$ python -q
>>> import numpy as np
>>> np.set_printoptions(precision=1, suppress=True, linewidth=120, sign=" ")
>>> sigma = 3 * 0.7 ** np.arange(6)
>>> O, _ = np.linalg.qr(np.array([[0.3, -1.6, 1.5, 0.6, -1.6, 0.0],
...     [1.6, -0.6, 0.6, -1.1, -1.8, 1.0],
...     [-0.4, -0.1, -1.3, -2.1, -1.0, 1.8],
...     [1.0, -1.5, 0.3, -0.6, -0.7, -2.2],
...     [1.8, 1.0, -0.8, 1.6, -0.8, -1.1],
...     [2.2, -0.5, 2.5, 1.0, 1.0, -1.0]]))
>>> rng = np.random.default_rng(785)
>>> data = rng.normal(size=(32, 6)) * sigma @ O
>>> data.round(1) + 0
array([[-4.1,  2.5, -1.2,  3.1, -3.8, -3. ],
       [ 0.1, -3.1, -2. ,  3.1,  3. , -0.8],
       [ 1.8,  3.7,  3. , -8. , -1. ,  3.1],
       [-0.7,  1.8, -0.2, -1.3,  1.7, -1. ],
       [-1. ,  0.2,  1.4,  0.3, -2. , -1.1],
       [-0.8,  2.4,  2.3, -1.5, -3. , -0.9],
       [ 0.3, -0.3,  0.5, -0.2,  2.7, -0.1],
       [ 1.1,  2.1,  0.4, -2.4, -0.1,  3.3],
       [-2.4,  0. ,  0.8,  0.3, -1.8, -1.4],
       [-0.7, -1.8, -0.8,  1.1,  2.7, -2.2],
       [ 0.5, -0.2,  0.6, -0.4,  2. , -1.6],
       [ 0.6, -0.5,  1.4, -3.2,  5.1,  0. ],
       [-0.6,  1.1, -0.1, -0.9, -1.5, -0.8],
       [-0.1, -0.8, -2. ,  1. ,  0.4, -1. ],
       [-1.5, -0.1, -1.6,  0.3, -2.2,  1.8],
       [-0.8,  0.8, -0.4,  0.2,  0.4, -1.1],
       [-0.6,  0. , -0.3,  1.2, -0.2, -1.1],
       [ 1.4,  1.1,  1.1, -3.8,  1.6,  1. ],
       [-0.3,  0. ,  0.5,  0. , -1.9,  0.8],
       [-1.8,  0. , -0.1,  0.8, -2.3,  0.1],
       [ 1.3, -1.2,  1.3, -0.8,  1.9, -0.4],
       [-0.9,  3.2, -2.4,  0.5, -2.7,  2.1],
       [-1.1,  2.6,  1. ,  0.3, -2.6, -0.5],
       [ 1.8, -0.8,  0. , -1.7,  1.4,  3.4],
       [ 1.4,  2.2,  1.5, -5.6,  1.9,  4.1],
       [-0.8, -3.1,  0.3,  1.5,  2.1, -1.1],
       [ 0.4, -0.2, -1.4,  0. ,  2.1,  0.3],
       [-1.6,  0.8,  1.1, -1.8, -0.9, -1.6],
       [-0.3,  2.2,  0.5, -1.8, -2.1, -0.7],
       [-1.1,  2.2,  1.3, -3.1, -2. , -0.4],
       [-1.5,  3.5, -1.2, -0.2, -3. ,  0.1],
       [ 1.7,  0.9,  0. , -1. , -0.9,  2.8]])
>>> Xc = data - data.mean(axis=0)
>>> U, sigma, VT = np.linalg.svd(Xc, full_matrices=False)
>>> (np.sign(U[:, 0]) == np.sign(U[0, 0])).astype(int)
array([ 1,  1,  0,  0,  1,  0,  1,  0,  1,  1,  1,  0,  1,  1,  1,  1,  1,  0,  1,  1,  0,  1,  1,  0,  0,  1,  1,  1,
        0,  0,  1,  0])
>>> np.abs(U[:, 0]).argmax()
np.int64(2)
>>> np.abs(VT[0]).argmax()
np.int64(3)
>>> np.round(sigma ** 2 / (sigma ** 2).sum(), 1) + 0
array([ 0.4,  0.4,  0.1,  0. ,  0. ,  0. ])
>>> np.searchsorted(np.cumsum(sigma ** 2) / (sigma ** 2).sum(), 0.9) + 1
np.int64(3)
>>> VT[0] * np.sign(VT[0, np.abs(VT[0]).argmax()])
array([-0.3, -0.3, -0.3,  0.7, -0.1, -0.4])
>>> np.abs(VT[-1])
array([ 0.3,  0.3,  0.6,  0.5,  0.3,  0.4])
>>> cent = data[[3, 11]].astype(float)
>>> for _ in range(6):
...     lab = np.linalg.norm(data[:, None] - cent, axis=-1).argmin(axis=1)
...     cent = np.array([data[lab == j].mean(axis=0) for j in range(2)])
... 
>>> lab
array([ 0,  0,  1,  0,  0,  0,  0,  1,  0,  0,  0,  1,  0,  0,  0,  0,  0,  1,  0,  0,  0,  0,  0,  1,  1,  0,  0,  0,
        0,  0,  0,  1])
>>> cent
array([[-0.8,  0.5, -0.1,  0.1, -0.5, -0.6],
       [ 1.4,  1.2,  1. , -3.7,  1.1,  2.5]])
